In [1]: import numpy as np

In [2]: np.set_printoptions(suppress=True, linewidth=200)

In [3]: def rnd(a):
   ...:     return np.round(a, 3) + 0
   ...: 

In [4]: J = np.load("sample5.npy")

In [5]: print(J)
[[  1   3   4  -5]
 [  3   3  -4   4]
 [  1   5  -2   1]
 [  0   1   1   1]
 [ -3   3  -3   0]
 [ -1   4   0  -3]
 [ -5  -3  12 -13]]

In [6]: rng = np.random.default_rng(334)

In [7]: z = rng.permutation(4)

In [8]: M2 = J[:, z] * rng.choice([-1, 1], 4)

In [9]: print(M2)
[[ -4  -5  -3  -1]
 [  4   4  -3  -3]
 [  2   1  -5  -1]
 [ -1   1  -1   0]
 [  3   0  -3   3]
 [  0  -3  -4   1]
 [-12 -13   3   5]]

In [10]: Uu, _, VT = np.linalg.svd(J.T @ M2)

In [11]: print(z)
[2 3 1 0]

In [12]: print(rnd(np.linalg.lstsq(J, M2)[0]))
[[ 0.  0.  0. -1.]
 [ 0.  0. -1.  0.]
 [-1.  0.  0.  0.]
 [ 0.  1.  0.  0.]]

In [13]: O, R = np.linalg.qr(M2)

In [14]: print(np.allclose(R.T @ R, M2.T @ M2))
True

In [15]: print(rnd(O @ R))
[[ -4.  -5.  -3.  -1.]
 [  4.   4.  -3.  -3.]
 [  2.   1.  -5.  -1.]
 [ -1.   1.  -1.   0.]
 [  3.   0.  -3.   3.]
 [  0.  -3.  -4.   1.]
 [-12. -13.   3.   5.]]

In [16]: print(O.shape, R.shape)
(7, 4) (4, 4)

In [17]: print(rnd(abs(R[0, 0])), rnd(np.linalg.norm(M2[:, 0])))
13.784 13.784

In [18]: O, R = np.linalg.qr(J)

In [19]: print(rnd(abs(R[0, 0])), rnd(np.linalg.norm(J[:, 0])))
6.782 6.782

In [20]: print(O.shape, R.shape)
(7, 4) (4, 4)
